>>> import numpy as np
>>> np.set_printoptions(suppress=True, linewidth=120)
>>> def tidy(a):
...     return np.round(a, 3) + 0
... 
>>> E = np.array([[1.0, 0.9, 0.81], [0.9, 1.0, 0.9], [0.81, 0.9, 1.0]])
>>> vals, V = np.linalg.eig(E)
>>> print(tidy(np.sort(np.linalg.eigvals(E.T))))
[0.069 0.19  2.741]
>>> print(tidy(np.prod(vals)))
0.036
>>> print(np.einsum("ii->", E))
3.0
>>> print(tidy(np.linalg.eigvals(E).sum().real))
3.0
>>> print(tidy(np.linalg.eigvals(E)))
[2.741 0.19  0.069]
>>> print(tidy(np.einsum("ij,ji->", E, E)))
7.552
>>> arr = np.loadtxt("data.csv", delimiter=",")
>>> print(arr)
[[ 0.  0.  0.]
 [ 0.  3. -1.]]
>>> left, sig, Vt = np.linalg.svd(arr)
>>> V = Vt[:(sig > 1e-8).sum()]
>>> rng = np.random.default_rng(92)
>>> x0 = arr[0] + 2 * arr[1] + rng.integers(2) * np.eye(3)[2]
>>> print(x0)
[ 0.  6. -2.]
>>> print(tidy(V.T @ V))
[[ 0.   0.   0. ]
 [ 0.   0.9 -0.3]
 [ 0.  -0.3  0.1]]
>>> print(np.allclose(V.T @ V @ x0, x0))
True
>>> print(tidy(np.diag(V.T @ V)))
[0.  0.9 0.1]
>>> print(tidy(np.linalg.norm(arr, 2) / np.linalg.norm(arr)))
1.0
>>> print([round(float(x), 3) for x in np.linalg.svd(arr, compute_uv=False)[:3]])
[3.162, 0.0]
>>> C2 = arr.T @ arr
>>> print(tidy(np.linalg.svd(arr, compute_uv=False) ** 2))
[10.  0.]
>>> print(np.linalg.matrix_rank(C2))
1
>>> print(C2)
[[ 0.  0.  0.]
 [ 0.  9. -3.]
 [ 0. -3.  1.]]
>>> left, sig, Vt = np.linalg.svd(arr)
>>> print(tidy(sig))
[3.162 0.   ]
>>> M2 = left[:, :1] @ np.diag(sig[:1]) @ Vt[:1]
>>> print(tidy(np.linalg.norm(arr - M2, 2)), sig[1])
0.0 0.0
>>> print(tidy(M2))
[[ 0.  0.  0.]
 [ 0.  3. -1.]]
>>> print(tidy(np.linalg.norm(arr - M2) / np.linalg.norm(arr)))
0.0
>>> print(np.linalg.matrix_rank(arr, rtol=0.05))
1
>>> print(np.linalg.matrix_rank(M2))
1
>>> K = np.tril(np.array([[9, -2, -8], [-8, 5, 7], [5, 3, 6]]), -1) + np.eye(3, dtype=int)
>>> print(K)
[[ 1  0  0]
 [-8  1  0]
 [ 5  3  1]]
>>> # triangular, det is the product of the diagonal
>>> M2 = K / np.sqrt((K ** 2).mean(axis=1, keepdims=True))
>>> print(np.linalg.matrix_rank(M2) == np.linalg.matrix_rank(K))
True
>>> print(tidy(K - K.mean(axis=1, keepdims=True)))
[[ 0.667 -0.333 -0.333]
 [-5.667  3.333  2.333]
 [ 2.     0.    -2.   ]]
>>> print(tidy(np.linalg.norm(M2, axis=1)))
[1.732 1.732 1.732]
>>> x0 = np.array([-1, -1, 1])
>>> y = K @ x0
>>> coef, lr = np.zeros(3), 1 / np.linalg.norm(K, 2) ** 2
>>> for i in range(250):
...     coef -= lr * K.T @ (K @ coef - y)
...     if i % 50 == 0: print(i, round(np.linalg.norm(K @ coef - y), 3))
... 
0 1.688
50 0.042
100 0.042
150 0.042
200 0.042
>>> print(tidy(np.linalg.cond(K)))
288.717
>>> print(tidy(coef))
[-0.959 -0.665 -0.212]
>>> print(tidy(np.abs(np.linalg.svd(K)[2][-1])))
[0.033 0.266 0.963]
>>> print(np.linalg.cond(K) > 100)
True
>>> print([round(float(x), 3) for x in np.linalg.svd(K, compute_uv=False)[:3]])
[9.535, 3.176, 0.033]
>>> print(tidy(np.linalg.norm(K, 2) / np.linalg.norm(K)))
0.949
>>> print(round(np.log10(np.linalg.cond(K))))
2
>>> X = np.load("a.npy")
>>> print(X)
[[ 1  0  0  0  0]
 [-2  1  0  0  0]
 [ 3  1  1  0  0]
 [ 0  1 -1  1  0]
 [-3  2  1  2  1]]
>>> vals, V = np.linalg.eig(X)
>>> print(np.prod(vals))
1.0
>>> print(tidy(np.sort(np.linalg.eigvals(X.T))))
[1. 1. 1. 1. 1.]
>>> print(X @ V[:, 0] - vals[0] * V[:, 0])
[0. 0. 0. 0. 0.]
>>> F = np.load("case9.npy")
>>> print(F)
[[ 1.  1. -1.]
 [ 0.  4. -2.]
 [ 0.  5. -2.]]
>>> idx = rng.permutation(3)
>>> M2 = F[:, idx] * rng.choice([-1, 1], 3)
>>> print(M2)
[[-1.  1. -1.]
 [-0.  2. -4.]
 [-0.  2. -5.]]
>>> left, _, Vt = np.linalg.svd(F.T @ M2)
>>> print(tidy(np.linalg.lstsq(F, M2)[0]))
[[-1.  0.  0.]
 [ 0.  0. -1.]
 [ 0. -1.  0.]]
>>> r0 = np.array([-1, 3, -5])
>>> M2 = F + np.outer(r0, np.eye(3)[1])
>>> print(np.linalg.matrix_rank(np.linalg.inv(M2) - np.linalg.inv(F), tol=1e-8))
1
>>> print(np.linalg.matrix_rank(M2 - F))
1
>>> print(tidy(np.linalg.det(M2) / np.linalg.det(F)), tidy(1 + np.linalg.solve(F, r0)[1]))
-7.0 -7.0
>>> idx = rng.permutation(3)
>>> print(idx)
[0 1 2]
>>> M2 = F[idx][:, idx]
>>> print(np.diag(M2))
[ 1.  4. -2.]
>>> x0 = np.array([1, 1, 2])
>>> y = F @ x0
>>> print(y)
[0. 0. 1.]
>>> print(tidy(np.linalg.solve(F.T, F[1])))
[0. 1. 0.]
>>> print(tidy(np.linalg.solve(F, F[:, 2])))
[0. 0. 1.]
>>> print(tidy(np.linalg.solve(F, y)))
[1. 1. 2.]
>>> print(tidy(np.linalg.solve(F, -1 * y)))
[-1. -1. -2.]
>>> Q = F.astype(float).copy()
>>> for j in range(3):
...     Q[:, j] -= Q[:, :j] @ (Q[:, :j].T @ Q[:, j])
...     Q[:, j] /= np.linalg.norm(Q[:, j])
... 
>>> print(tidy(Q.T @ F))
[[ 1.     1.    -1.   ]
 [ 0.     6.403 -2.811]
 [ 0.     0.     0.312]]
>>> M = np.loadtxt("x.csv", delimiter=",")
>>> print(M)
[[ 1.  0.  0.  0.]
 [-1.  1.  0.  0.]
 [ 0.  1.  1.  0.]
 [ 0. -1. -1.  1.]]
>>> x0 = np.array([1, 2, 0, 2])
>>> print(M * x0)
[[ 1.  0.  0.  0.]
 [-1.  2.  0.  0.]
 [ 0.  2.  0.  0.]
 [ 0. -2. -0.  2.]]
>>> print(M @ (2 * x0))
[2. 2. 4. 0.]
>>> print(np.linalg.norm(M @ x0) <= np.linalg.norm(M, 2) * np.linalg.norm(x0) + 1e-9)
True
>>> print(M @ np.ones(4))
[ 1.  0.  2. -1.]
>>> print(np.sign((M @ x0).round(6)))
[1. 1. 1. 0.]
>>> print(M @ np.eye(4)[2])
[ 0.  0.  1. -1.]
>>> print(M @ x0)
[1. 1. 2. 0.]
>>> print((M @ x0).argmax())
2
